$ ipython --no-banner

In [1]: import numpy as np

In [2]: import numpy.linalg as la

In [3]: np.set_printoptions(precision=2, suppress=True, linewidth=100, floatmode="fixed")

In [4]: def rd(a):
   ...:     return np.round(a, 2) + 0
   ...: 

In [5]: O, _ = la.qr(np.array([[0.6, -0.4, -1.5, 0.6, -0.2, 0.5, 0.1, -1.7, -0.2, -0.6],
   ...:     [0.5, -0.6, 1.2, 0.0, 0.0, 0.7, -0.8, 0.9, -1.1, 1.0],
   ...:     [-0.2, 0.9, 1.2, 0.1, -0.7, -0.1, 1.1, -0.8, -1.6, 0.4],
   ...:     [-1.2, -1.3, 0.3, 1.2, 0.8, 0.9, -0.3, -0.1, -0.1, 0.7],
   ...:     [2.1, -1.6, 1.2, 0.1, -0.3, 0.7, -0.8, -0.6, -1.1, 1.3],
   ...:     [1.5, -0.6, 0.1, 1.1, 1.2, 0.1, 0.4, 0.1, -1.6, -0.4],
   ...:     [-1.2, 0.1, 1.6, -0.3, -1.3, -0.4, 0.3, 1.6, 0.5, -0.2],
   ...:     [1.1, -2.3, 0.9, -0.9, -0.4, 0.0, 0.7, 0.9, -0.1, -2.5],
   ...:     [1.2, -1.3, 0.7, -1.6, 1.2, -0.8, -1.2, -1.2, -0.8, 0.0],
   ...:     [-0.6, 0.9, 0.4, 1.5, 1.0, 0.5, 0.1, -0.7, -0.5, 0.3]]))

In [6]: m1 = 3 * O

In [7]: rd(m1)
Out[7]: 
array([[-0.50, -0.03,  1.53, -0.55, -1.07,  0.05, -0.23, -1.38,  0.80,  1.53],
       [-0.41, -0.30, -1.02, -0.30,  0.05,  1.89,  0.01,  1.08,  1.36,  1.01],
       [ 0.17,  0.79, -1.45, -0.15, -0.46, -0.13,  1.48, -1.58,  0.98, -0.57],
       [ 0.99, -2.08,  0.26, -1.31,  0.59,  0.25, -0.05, -0.63,  0.54, -0.90],
       [-1.73, -0.31, -0.84, -0.74, -0.91,  0.57, -1.16, -0.64, -0.97, -0.89],
       [-1.24,  0.33, -0.05, -1.46,  0.68, -1.70,  0.07,  0.89,  1.02, -0.07],
       [ 0.99, -0.65, -1.47,  0.27, -0.93, -1.33, -1.30,  0.05,  0.24,  0.98],
       [-0.91, -1.65, -0.22,  0.44, -0.60, -0.51,  1.81,  0.40, -0.81,  0.70],
       [-0.99, -0.57, -0.37,  1.31,  1.92, -0.19, -0.55, -1.20,  0.37,  0.50],
       [ 0.50,  0.54, -0.63, -1.49,  1.05,  0.23,  0.29, -0.48, -1.55,  1.41]])

In [8]: O, evecs = la.qr(m1[:, :1])[0], la.qr(m1[:, 1:])[0]

In [9]: s = la.svd(O.T @ evecs, compute_uv=False)

In [10]: rd(la.norm(O @ O.T - evecs @ evecs.T, 2))
Out[10]: np.float64(1.0)

In [11]: rd(s)
Out[11]: array([0.00])

In [12]: (s > 0.9).sum()
Out[12]: np.int64(0)

In [13]: M2 = la.inv(m1)

In [14]: rd(M2)
Out[14]: 
array([[-0.06, -0.05,  0.02,  0.11, -0.19, -0.14,  0.11, -0.10, -0.11,  0.06],
       [ 0.00, -0.03,  0.09, -0.23, -0.03,  0.04, -0.07, -0.18, -0.06,  0.06],
       [ 0.17, -0.11, -0.16,  0.03, -0.09, -0.01, -0.16, -0.02, -0.04, -0.07],
       [-0.06, -0.03, -0.02, -0.15, -0.08, -0.16,  0.03,  0.05,  0.15, -0.17],
       [-0.12,  0.01, -0.05,  0.07, -0.10,  0.08, -0.10, -0.07,  0.21,  0.12],
       [ 0.01,  0.21, -0.01,  0.03,  0.06, -0.19, -0.15, -0.06, -0.02,  0.03],
       [-0.03,  0.00,  0.16, -0.01, -0.13,  0.01, -0.14,  0.20, -0.06,  0.03],
       [-0.15,  0.12, -0.18, -0.07, -0.07,  0.10,  0.01,  0.04, -0.13, -0.05],
       [ 0.09,  0.15,  0.11,  0.06, -0.11,  0.11,  0.03, -0.09,  0.04, -0.17],
       [ 0.17,  0.11, -0.06, -0.10, -0.10, -0.01,  0.11,  0.08,  0.06,  0.16]])

In [15]: rd(la.cond(m1))
Out[15]: np.float64(1.0)

In [16]: rd(la.inv(M2))
Out[16]: 
array([[-0.50, -0.03,  1.53, -0.55, -1.07,  0.05, -0.23, -1.38,  0.80,  1.53],
       [-0.41, -0.30, -1.02, -0.30,  0.05,  1.89,  0.01,  1.08,  1.36,  1.01],
       [ 0.17,  0.79, -1.45, -0.15, -0.46, -0.13,  1.48, -1.58,  0.98, -0.57],
       [ 0.99, -2.08,  0.26, -1.31,  0.59,  0.25, -0.05, -0.63,  0.54, -0.90],
       [-1.73, -0.31, -0.84, -0.74, -0.91,  0.57, -1.16, -0.64, -0.97, -0.89],
       [-1.24,  0.33, -0.05, -1.46,  0.68, -1.70,  0.07,  0.89,  1.02, -0.07],
       [ 0.99, -0.65, -1.47,  0.27, -0.93, -1.33, -1.30,  0.05,  0.24,  0.98],
       [-0.91, -1.65, -0.22,  0.44, -0.60, -0.51,  1.81,  0.40, -0.81,  0.70],
       [-0.99, -0.57, -0.37,  1.31,  1.92, -0.19, -0.55, -1.20,  0.37,  0.50],
       [ 0.50,  0.54, -0.63, -1.49,  1.05,  0.23,  0.29, -0.48, -1.55,  1.41]])

In [17]: np.allclose(M2, m1.T)
Out[17]: False

In [18]: rd(la.det(m1) * la.det(M2))
Out[18]: np.float64(1.0)

In [19]: feats = np.array([[0, -2, 2, 0], [0, 0, -2, 0], [0, 0, 0, 2], [0, 0, 0, 0]])

In [20]: rd(la.norm(feats, 2) / la.norm(feats))
Out[20]: np.float64(0.81)

In [21]: la.cond(feats) > 100
Out[21]: np.True_

In [22]: [round(float(x), 2) for x in la.svd(feats, compute_uv=False)[:3]]
Out[22]: [3.24, 2.0, 1.24]

In [23]: la.matrix_rank(feats, rtol=0.1)
Out[23]: np.int64(3)

In [24]: np.allclose(feats[:-1].T @ la.lstsq(feats[:-1].T, feats[-1])[0], feats[-1])
Out[24]: True

In [25]: rank = la.matrix_rank(feats)

In [26]: rank
Out[26]: np.int64(3)

In [27]: ns = la.svd(feats)[2][rank:].T

In [28]: la.matrix_rank(feats.T @ feats), la.matrix_rank(feats @ feats.T)
Out[28]: (np.int64(3), np.int64(3))

In [29]: np.allclose(feats @ ns, 0)
Out[29]: True

In [30]: [int(la.matrix_rank(la.matrix_power(feats, p))) for p in range(1, 5)]
Out[30]: [3, 2, 1, 0]

In [31]: arr = np.load("dump.npy")

In [32]: arr
Out[32]: 
array([[ -1.40,   0.81,   0.07,  -2.12,  -2.65,   2.57,  -1.04,   2.82,   1.67,  -1.13],
       [  4.43,   0.09,  -2.73,  -1.99,   1.30,  -0.09,   2.80, -12.05,   1.79,  -1.35],
       [  1.74,  -1.16,   3.73,  -6.85,  -1.48,   1.15,  -1.94,  -4.27,   0.75,   1.16],
       [  3.12,   0.68,  -1.30,   6.29,   8.35,  -3.97,  -0.60,   9.72,  -2.66,   0.90],
       [  3.80,   2.09,  -8.44, -11.59,   4.38,  -4.12,  -2.29,   5.86,  -0.48,   2.08],
       [ -4.26,  -1.53,  -5.05,   4.47,  -3.61,   3.53,   0.06,   6.40,  -0.82,   1.87],
       [  1.14,   4.98,   2.27,  12.30,  -2.21,   0.93,  -0.51,  -1.75,   0.33,  -1.95],
       [  4.27,  -4.95,  -1.15,   5.41,   2.56,  -2.47,  -1.24,   4.54,   1.88,  -0.03],
       [ -5.40,   2.72,  -1.35,  -0.70,   2.15,   1.04,   0.33,  -5.07,   3.37,   4.49],
       [ -4.67,  -5.60,   1.23,  -2.64,  -5.73,  -4.64,  -4.07,  -1.14,   1.16,   0.97],
       [  4.59,  -0.54,  -0.29,   0.37,  -3.01,  -1.22,   1.60,   7.13,  -1.42,   1.24],
       [  4.89,  -0.21,   5.07,  -9.61,  -3.88,  -1.37,  -0.49,   2.67,  -0.41,  -1.46],
       [ -2.04,   1.93,  -1.88,  -3.34,   1.07,   2.54,   0.78,   1.15,  -3.96,  -0.28],
       [ -1.61,   0.91,  -1.76,   2.99,  -0.62,   1.61,  -1.86,  -2.75,  -1.16,  -0.50],
       [ -0.56,   3.43,  -0.02,   0.87,   3.19,  -3.44,   2.50,  -5.95,  -3.96,  -1.78],
       [ -2.75,   0.48,  -1.03,  -2.45,  -1.95,   0.91,  -1.20,   4.11,  -0.37,  -0.96],
       [ -0.23,   1.30,   0.41,   0.79,  -0.35,   2.22,  -2.65,   4.41,  -0.24,   3.25],
       [ -0.11,   3.98,   2.88,   3.03,  -0.22,  -4.28,  -2.00,  -0.44,  -0.30,   0.75],
       [  2.15,  -0.96,  -5.83,   1.68,  -4.00,  -2.46,  -0.04,   2.68,   0.49,   0.68],
       [  5.09,   0.25,   2.73,  -4.20,   3.27,   1.45,   1.76,  -0.28,   1.16,   1.21],
       [ -1.63,   3.52,  -0.81,   2.89,  -7.23,  -1.41,  -3.25,   7.07,  -4.51,  -1.42],
       [ -5.07,  -0.80,  -2.21,   2.12,   5.47,  -1.64,   1.56, -10.66,   2.53,  -3.44],
       [  2.13,  -2.81,  -5.05,  -0.01,  -8.45,   0.45,   0.96,  10.86,  -1.63,  -0.44],
       [ -1.34,  -2.41,  -1.32,  -6.66,   6.62,   2.54,  -1.04,  -1.88,   5.32,  -1.09],
       [  1.30,  -0.31,   1.65,  -2.07,   3.93,   2.74,  -1.67,  -1.09,  -2.33,  -0.47],
       [ -2.57,  -3.27,  -0.31,   7.78,   3.26,  -2.44,   1.30,  -0.15,  -1.49,  -0.09],
       [ -0.20,  -1.96,   0.28,  -0.65,  -4.88,  -1.69,  -4.02,   8.37,   1.81,  -0.36],
       [  1.08,   2.05,   6.16,  -0.26,  -3.53,   1.23,  -2.08,   9.35,   0.25,  -1.76],
       [  1.81,  -1.25,  -2.11,   9.27,   1.72,   1.01,   1.43,  -0.34,   3.30,  -1.94],
       [ -5.41,  -1.66,  -2.36,  -3.43,  -4.95,   0.61,   1.54,  -1.95,   1.75,  -2.29]])

In [33]: Uu, s, Vt = la.svd(feats)

In [34]: rd(s)
Out[34]: array([3.24, 2.00, 1.24, 0.00])

In [35]: np.argmax(s[:-1] / (s[1:] + 1e-6)) + 1
Out[35]: np.int64(3)

In [36]: M2 = Uu[:, :3] @ np.diag(s[:3]) @ Vt[:3]

In [37]: rd(np.abs(feats - M2).max())
Out[37]: np.float64(0.0)

In [38]: la.matrix_rank(feats, rtol=0.05)
Out[38]: np.int64(3)

In [39]: rd(M2)
Out[39]: 
array([[ 0.00, -2.00,  2.00,  0.00],
       [ 0.00,  0.00, -2.00,  0.00],
       [ 0.00,  0.00,  0.00,  2.00],
       [ 0.00,  0.00,  0.00,  0.00]])

In [40]: la.matrix_rank(M2)
Out[40]: np.int64(3)

In [41]: rd(la.norm(feats - M2) / la.norm(feats))
Out[41]: np.float64(0.0)

In [42]: gram = np.cov(arr, rowvar=False)

In [43]: rd(arr.std(axis=0))
Out[43]: array([3.18, 2.47, 3.08, 5.19, 4.13, 2.36, 1.84, 5.59, 2.24, 1.70])

In [44]: np.argsort(-arr.std(axis=0).round(6), kind="stable")
Out[44]: array([7, 3, 4, 0, 2, 1, 5, 8, 6, 9])

In [45]: rd(np.corrcoef(arr[:, 8], arr[:, 6])[0, 1])
Out[45]: np.float64(0.03)

In [46]: rd(np.median(arr, axis=0))
Out[46]: array([-0.16, -0.06, -0.92, -0.14, -0.48,  0.53, -0.55,  0.50,  0.01, -0.40])

In [47]: rd(la.eigvalsh(gram)[::-1])
Out[47]: array([38.60, 28.39, 16.12, 11.41,  7.58,  7.07,  5.70,  3.18,  2.30,  1.53])

In [48]: rd(np.corrcoef(arr.T))
Out[48]: 
array([[ 1.00,  0.04,  0.12, -0.12,  0.12, -0.17,  0.10,  0.26, -0.10,  0.04],
       [ 0.04,  1.00,  0.17,  0.08,  0.09,  0.08,  0.02, -0.07, -0.36,  0.01],
       [ 0.12,  0.17,  1.00, -0.02, -0.08,  0.09, -0.23, -0.07,  0.00, -0.16],
       [-0.12,  0.08, -0.02,  1.00,  0.03, -0.06,  0.15,  0.05, -0.11, -0.15],
       [ 0.12,  0.09, -0.08,  0.03,  1.00, -0.08,  0.28, -0.38,  0.15,  0.08],
       [-0.17,  0.08,  0.09, -0.06, -0.08,  1.00,  0.12, -0.06,  0.17, -0.02],
       [ 0.10,  0.02, -0.23,  0.15,  0.28,  0.12,  1.00, -0.41,  0.03, -0.24],
       [ 0.26, -0.07, -0.07,  0.05, -0.38, -0.06, -0.41,  1.00, -0.34,  0.22],
       [-0.10, -0.36,  0.00, -0.11,  0.15,  0.17,  0.03, -0.34,  1.00, -0.01],
       [ 0.04,  0.01, -0.16, -0.15,  0.08, -0.02, -0.24,  0.22, -0.01,  1.00]])

In [49]: rd(np.polyfit(arr[:, 8], arr[:, 6], 1))
Out[49]: array([ 0.02, -0.51])

In [50]: M2 = np.c_[arr[:, :3] @ np.array([[7, 0, -4], [7, -1, 2], [-2, -8, 4]]), np.array([-1, 0, -1, 0, -2, 0, 2, -2, 0, 0, 1, -1, -2, 0, 0, -2, -1, -2, -1, 0, 2, 2, -1, -1, -1, 1, 2, -2, 0, -2])]

In [51]: rd(M2)
Out[51]: 
array([[ -4.27,  -1.37,   7.50,  -1.00],
       [ 37.10,  21.75, -28.46,   0.00],
       [ -3.40, -28.68,   5.64,  -1.00],
       [ 29.20,   9.72, -16.32,   0.00],
       [ 58.11,  65.43, -44.78,  -2.00],
       [-30.43,  41.93,  -6.22,   0.00],
       [ 38.30, -23.14,  14.48,   2.00],
       [ -2.46,  14.15, -31.58,  -2.00],
       [-16.06,   8.08,  21.64,   0.00],
       [-74.35,  -4.24,  12.40,   0.00],
       [ 28.93,   2.86, -20.60,   1.00],
       [ 22.62, -40.35,   0.30,  -1.00],
       [  2.99,  13.11,   4.50,  -2.00],
       [ -1.38,  13.17,   1.22,   0.00],
       [ 20.13,  -3.27,   9.02,   0.00],
       [-13.83,   7.76,   7.84,  -2.00],
       [  6.67,  -4.58,   5.16,  -1.00],
       [ 21.33, -27.02,  19.92,  -2.00],
       [ 19.99,  47.60, -33.84,  -1.00],
       [ 31.92, -22.09,  -8.94,   0.00],
       [ 14.85,   2.96,  10.32,   2.00],
       [-36.67,  18.48,   9.84,   2.00],
       [  5.34,  43.21, -34.34,  -1.00],
       [-23.61,  12.97,  -4.74,  -1.00],
       [  3.63, -12.89,   0.78,  -1.00],
       [-40.26,   5.75,   2.50,   1.00],
       [-15.68,  -0.28,  -2.00,   2.00],
       [  9.59, -51.33,  24.42,  -2.00],
       [  8.14,  18.13, -18.18,   0.00],
       [-44.77,  20.54,   8.88,  -2.00]])

In [52]: la.matrix_rank(np.c_[arr, M2])
Out[52]: np.int64(11)

In [53]: rd(la.norm(M2 - arr @ la.lstsq(arr, M2)[0], axis=0))
Out[53]: array([0.00, 0.00, 0.00, 6.25])

In [54]: rd(la.norm(la.qr(arr)[0].T @ M2, axis=0) ** 2 / ((M2 ** 2).sum(axis=0) + 1e-12))
Out[54]: array([1.00, 1.00, 1.00, 0.28])

In [55]: d = la.norm(M2[:, None] - M2[None], axis=-1)

In [56]: np.unravel_index(d.round(6).argmax(), d.shape)
Out[56]: (np.int64(4), np.int64(9))

In [57]: d.mean(axis=1).argmax()
Out[57]: np.int64(4)

In [58]: rd(d[:5, :5])
Out[58]: 
array([[  0.00,  59.50,  27.39,  42.56, 105.30],
       [ 59.50,   0.00,  73.12,  18.83,  51.18],
       [ 27.39,  73.12,   0.00,  54.96, 123.22],
       [ 42.56,  18.83,  54.96,   0.00,  68.94],
       [105.30,  51.18, 123.22,  68.94,   0.00]])

In [59]: d.shape
Out[59]: (30, 30)

In [60]: d[1].round(6).argsort(kind="stable")[:4]
Out[60]: array([ 1,  3, 10, 28])

In [61]: np.flatnonzero(d[1] < d.mean() / 2)
Out[61]: array([ 1,  3, 10])

In [62]: la.matrix_rank(d ** 2)
Out[62]: np.int64(6)
